$ ipython --no-banner

In [1]: import numpy as np

In [2]: np.set_printoptions(precision=3, suppress=True, linewidth=140, floatmode="fixed")

In [3]: tidy = lambda a: np.round(a, 3) + 0

In [4]: arr = np.load("w.npy")

In [5]: print(arr)
[[ 0.100 -1.500  0.400  0.100]
 [ 1.900  1.300  2.200 -0.400]
 [ 0.800 -0.200 -0.500  1.100]]

In [6]: rng = np.random.default_rng(760002)

In [7]: B = arr + rng.integers(-2, 3, (3, 1)) @ rng.integers(-2, 3, (1, 4))

In [8]: tidy(B)
Out[8]: 
array([[ 4.100, -5.500,  2.400,  2.100],
       [-0.100,  3.300,  1.200, -1.400],
       [-1.200,  1.800, -1.500,  0.100]])

In [9]: tidy(B - arr)
Out[9]: 
array([[ 4.000, -4.000,  2.000,  2.000],
       [-2.000,  2.000, -1.000, -1.000],
       [-2.000,  2.000, -1.000, -1.000]])

In [10]: np.linalg.matrix_rank(B - arr, tol=1e-8)
Out[10]: np.int64(1)

In [11]: np.abs(B - arr).sum(axis=1)
Out[11]: array([12.000,  6.000,  6.000])

In [12]: f = np.array([-2, -3, 0])

In [13]: tidy(np.convolve(B[0], f))
Out[13]: array([ -8.200,  -1.300,  11.700, -11.400,  -6.300,   0.000])

In [14]: tidy(np.array([np.convolve(row, f, "same") for row in B]))
Out[14]: 
array([[ -1.300,  11.700, -11.400,  -6.300],
       [ -6.300, -12.300,  -0.800,   4.200],
       [  0.000,  -2.400,   4.300,  -0.300]])

In [15]: F = np.load("data.npy")

In [16]: tidy(F)
Out[16]: 
array([[0.200, 0.500, 0.000, 0.300, 0.000],
       [0.235, 0.353, 0.118, 0.059, 0.235],
       [0.000, 0.364, 0.182, 0.000, 0.455],
       [0.143, 0.143, 0.286, 0.143, 0.286],
       [0.357, 0.357, 0.071, 0.071, 0.143]])

In [17]: [round(float(x), 3) for x in np.linalg.svd(F, compute_uv=False)[:3]]
Out[17]: [1.084, 0.484, 0.247]

In [18]: print(np.linalg.matrix_rank(F, rtol=0.1))
4

In [19]: print(round(np.log10(np.linalg.cond(F))))
2

In [20]: B = np.linalg.inv(F)

In [21]: tidy(np.linalg.inv(B))
Out[21]: 
array([[0.200, 0.500, 0.000, 0.300, 0.000],
       [0.235, 0.353, 0.118, 0.059, 0.235],
       [0.000, 0.364, 0.182, 0.000, 0.455],
       [0.143, 0.143, 0.286, 0.143, 0.286],
       [0.357, 0.357, 0.071, 0.071, 0.143]])

In [22]: np.allclose(B, F.T)
Out[22]: False

In [23]: print((np.abs(B) > 1e-9).astype(int))
[[1 1 1 1 1]
 [1 1 1 1 1]
 [1 1 1 1 1]
 [1 1 1 1 1]
 [1 1 1 1 1]]

In [24]: x = np.array([1, 0, 2, 0, 0])

In [25]: tidy(F @ x)
Out[25]: array([0.200, 0.471, 0.364, 0.714, 0.500])

In [26]: (F @ x).argmax()
Out[26]: np.int64(3)

In [27]: np.linalg.norm(F @ x) <= np.linalg.norm(F, 2) * np.linalg.norm(x) + 1e-9
Out[27]: np.True_

In [28]: tidy(F @ np.ones(5))
Out[28]: array([1.000, 1.000, 1.000, 1.000, 1.000])

In [29]: m1 = np.load("arr.npy")

In [30]: print(m1)
[[ 0.885 -0.947 -0.885  0.000]
 [-0.207  0.264  0.207  0.000]
 [-0.336  0.422  0.336  0.000]
 [-0.949  0.982  0.949  0.000]
 [ 0.686 -0.793 -0.686  0.000]
 [-0.070  0.090  0.070  0.000]
 [ 0.070 -0.090 -0.070  0.000]
 [-0.273  0.345  0.273  0.000]
 [-0.139  0.178  0.139  0.000]
 [-0.336  0.422  0.336  0.000]
 [ 0.139 -0.178 -0.139  0.000]
 [ 0.508 -0.617 -0.508  0.000]
 [ 0.508 -0.617 -0.508  0.000]
 [ 0.508 -0.617 -0.508  0.000]]

In [31]: U, sigma, Vh = np.linalg.svd(m1)

In [32]: V = Vh[:(sigma > 1e-8).sum()]

In [33]: x = m1[9] + 4 * m1[8] + rng.integers(2) * np.eye(4)[0]

In [34]: print(tidy(x))
[-0.892  1.134  0.892  0.000]

In [35]: tidy(np.linalg.norm(x - V.T @ V @ x))
Out[35]: np.float64(0.0)

In [36]: tidy(np.diag(V.T @ V))
Out[36]: array([0.500, 1.000, 0.500, 0.000])

In [37]: [round(float(x), 3) for x in np.linalg.svd(m1, compute_uv=False)[:3]]
Out[37]: [3.299, 0.12, 0.0]

In [38]: np.argsort(-np.linalg.norm(m1, axis=0).round(6), kind="stable")[:3]
Out[38]: array([1, 0, 2])

In [39]: np.linalg.matrix_rank(m1, rtol=0.1)
Out[39]: np.int64(1)

In [40]: U, sigma, Vh = np.linalg.svd(m1)

In [41]: tidy(sigma)
Out[41]: array([3.299, 0.120, 0.000, 0.000])

In [42]: B = U[:, :2] @ np.diag(sigma[:2]) @ Vh[:2]

In [43]: tidy(np.linalg.norm(m1 - B) / np.linalg.norm(m1))
Out[43]: np.float64(0.0)

In [44]: np.linalg.matrix_rank(B)
Out[44]: np.int64(2)

In [45]: tidy(B)
Out[45]: 
array([[ 0.885, -0.947, -0.885,  0.000],
       [-0.207,  0.264,  0.207,  0.000],
       [-0.336,  0.422,  0.336,  0.000],
       [-0.949,  0.982,  0.949,  0.000],
       [ 0.686, -0.793, -0.686,  0.000],
       [-0.070,  0.090,  0.070,  0.000],
       [ 0.070, -0.090, -0.070,  0.000],
       [-0.273,  0.345,  0.273,  0.000],
       [-0.139,  0.178,  0.139,  0.000],
       [-0.336,  0.422,  0.336,  0.000],
       [ 0.139, -0.178, -0.139,  0.000],
       [ 0.508, -0.617, -0.508,  0.000],
       [ 0.508, -0.617, -0.508,  0.000],
       [ 0.508, -0.617, -0.508,  0.000]])

In [46]: K = np.array([[4, 5, -9, -8],
    ...:     [-5, -3, -7, 4],
    ...:     [5, 2, 2, -8],
    ...:     [-3, 5, -7, -9],
    ...:     [7, 4, 1, -4]])

In [47]: K[:, 0] = 5 * K[:, 2]

In [48]: K
Out[48]: 
array([[-45,   5,  -9,  -8],
       [-35,  -3,  -7,   4],
       [ 10,   2,   2,  -8],
       [-35,   5,  -7,  -9],
       [  5,   4,   1,  -4]])

In [49]: B = np.array([[3, 5], [0, 3]])

In [50]: basis = np.kron(B, K)

In [51]: basis.shape
Out[51]: (10, 8)

In [52]: basis
Out[52]: 
array([[-135,   15,  -27,  -24, -225,   25,  -45,  -40],
       [-105,   -9,  -21,   12, -175,  -15,  -35,   20],
       [  30,    6,    6,  -24,   50,   10,   10,  -40],
       [-105,   15,  -21,  -27, -175,   25,  -35,  -45],
       [  15,   12,    3,  -12,   25,   20,    5,  -20],
       [   0,    0,    0,    0, -135,   15,  -27,  -24],
       [   0,    0,    0,    0, -105,   -9,  -21,   12],
       [   0,    0,    0,    0,   30,    6,    6,  -24],
       [   0,    0,    0,    0, -105,   15,  -21,  -27],
       [   0,    0,    0,    0,   15,   12,    3,  -12]])

In [53]: np.linalg.matrix_rank(basis)
Out[53]: np.int64(6)

In [54]: W0 = np.array([[50, 2, 0], [0, 1, -5], [0, 2, 38]])

In [55]: print(np.argsort(-np.linalg.norm(W0, axis=0).round(6), kind="stable")[:3])
[0 2 1]

In [56]: [round(float(x), 3) for x in np.linalg.svd(W0, compute_uv=False)[:3]]
Out[56]: [50.04, 38.372, 1.25]

In [57]: np.linalg.matrix_rank(W0, rtol=0.1)
Out[57]: np.int64(2)

In [58]: vals, V = np.linalg.eig(W0)

In [59]: tidy(vals)
Out[59]: array([50.000,  1.272, 37.728])

In [60]: tidy(np.prod(vals))
Out[60]: np.float64(2400.0)

In [61]: W0 @ V[:, 0] - vals[0] * V[:, 0]
Out[61]: array([0.000, 0.000, 0.000])

In [62]: tidy(np.sort(np.linalg.eigvals(np.linalg.inv(W0))))
Out[62]: array([0.020, 0.027, 0.786])

In [63]: tidy(np.sort(np.linalg.eigvals(W0.T)))
Out[63]: array([ 1.272, 37.728, 50.000])

In [64]: z = rng.permutation(3)

In [65]: B = W0[:, z] * rng.choice([-1, 1], 3)

In [66]: B
Out[66]: 
array([[ 50,   0,   2],
       [  0,   5,   1],
       [  0, -38,   2]])

In [67]: U, _, Vh = np.linalg.svd(W0.T @ B)

In [68]: z
Out[68]: array([0, 2, 1])

In [69]: blk = np.stack([W0, -1 * W0, W0[::-1]])

In [70]: np.linalg.matrix_rank(blk.reshape(3, -1))
Out[70]: np.int64(2)

In [71]: tidy(np.linalg.norm(blk, axis=(1, 2)))
Out[71]: array([63.071, 63.071, 63.071])

In [72]: blk.sum(axis=0)
Out[72]: 
array([[ 0,  2, 38],
       [ 0,  1, -5],
       [50,  2,  0]])

In [73]: tidy(np.linalg.det(blk))
Out[73]: array([ 2400.000, -2400.000, -2400.000])

In [74]: (blk @ W0.T).shape
Out[74]: (3, 3, 3)

In [75]: data = np.load("x.npy")

In [76]: data
Out[76]: 
array([[2, 0, 0],
       [0, 0, 2],
       [0, 1, 0]])

In [77]: B = data + rng.integers(-2, 3, (3, 2)) @ rng.integers(-2, 3, (2, 3))

In [78]: B
Out[78]: 
array([[ 2,  2,  0],
       [ 3, -1, -1],
       [-2,  3,  2]])

In [79]: B - data
Out[79]: 
array([[ 0,  2,  0],
       [ 3, -1, -3],
       [-2,  2,  2]])

In [80]: np.linalg.matrix_rank(B - data, tol=1e-8)
Out[80]: np.int64(2)

In [81]: z = rng.permutation(3)

In [82]: B = data[:, z] * rng.choice([-1, 1], 3)

In [83]: print(B)
[[ 0  0  2]
 [ 0  2  0]
 [-1  0  0]]

In [84]: U, _, Vh = np.linalg.svd(data.T @ B)

In [85]: print(tidy(np.linalg.lstsq(data, B)[0]))
[[ 0.000  0.000  1.000]
 [-1.000  0.000  0.000]
 [ 0.000  1.000  0.000]]

In [86]: A = np.load("mat.npy")

In [87]: A
Out[87]: 
array([[ 0.000,  1.000,  2.000, -2.000],
       [ 1.000,  0.000,  0.000,  0.000],
       [ 2.000,  0.000,  0.000,  0.000],
       [-2.000,  0.000,  0.000,  0.000]])

In [88]: print(tidy(np.linalg.eigvalsh(A).min()))
-3.0

In [89]: P = np.triu(np.array([[-1, -5, 5, -3], [-4, -1, -5, 3], [0, 1, -4, 1], [-1, 4, 2, -4]]), 1) + np.eye(4)

In [90]: B = P @ A @ np.linalg.inv(P)

In [91]: print(np.linalg.matrix_rank(B))
2

In [92]: P @ A - A @ P
Out[92]: 
array([[ 11.000,   0.000,   5.000,  -5.000],
       [-16.000,   5.000,  -5.000,   3.000],
       [ -2.000,  10.000, -10.000,   6.000],
       [  0.000, -10.000,  10.000,  -6.000]])

In [93]: tidy(np.linalg.det(B))
Out[93]: np.float64(0.0)

In [94]: B = A / np.linalg.norm(A, axis=1, keepdims=True)

In [95]: cov = B @ B.T

In [96]: np.degrees(np.arccos(np.clip(cov[0, 2], -1, 1)))
Out[96]: np.float64(90.0)

In [97]: np.argwhere(np.triu(np.abs(cov) > 0.95, 1))
Out[97]: 
array([[1, 2],
       [1, 3],
       [2, 3]])

In [98]: tidy(cov)
Out[98]: 
array([[ 1.000,  0.000,  0.000,  0.000],
       [ 0.000,  1.000,  1.000, -1.000],
       [ 0.000,  1.000,  1.000, -1.000],
       [ 0.000, -1.000, -1.000,  1.000]])

In [99]: np.linalg.cond(A) > 100
Out[99]: np.True_

In [100]: tidy(np.linalg.norm(A, 2) / np.linalg.norm(A))
Out[100]: np.float64(0.707)

In [101]: E = rng.normal(size=(12, 3)) + 3 * np.array([-1, -2, 2])

In [102]: tidy(E)
Out[102]: 
array([[-3.483, -4.800,  5.914],
       [-2.378, -6.149,  6.552],
       [-3.199, -6.803,  6.710],
       [-0.737, -4.456,  5.706],
       [-1.956, -5.469,  6.834],
       [-2.350, -5.809,  4.064],
       [-2.252, -6.475,  5.400],
       [-4.774, -4.148,  4.914],
       [-0.203, -6.311,  6.146],
       [-3.332, -7.870,  5.951],
       [-2.890, -5.688,  7.193],
       [-2.058, -6.648,  5.794]])

In [103]: cov = np.cov(E, rowvar=False)

In [104]: tidy(np.median(E, axis=0))
Out[104]: array([-2.364, -5.979,  5.932])

In [105]: tidy(np.corrcoef(E[:, 0], E[:, 1])[0, 1])
Out[105]: np.float64(-0.108)

In [106]: print(np.argsort(-E.std(axis=0).round(6), kind="stable"))
[0 1 2]

In [107]: tidy(E.std(axis=0))
Out[107]: array([1.170, 1.017, 0.833])

In [108]: tidy(np.linalg.eigvalsh(cov)[::-1])
Out[108]: array([1.588, 1.129, 0.663])
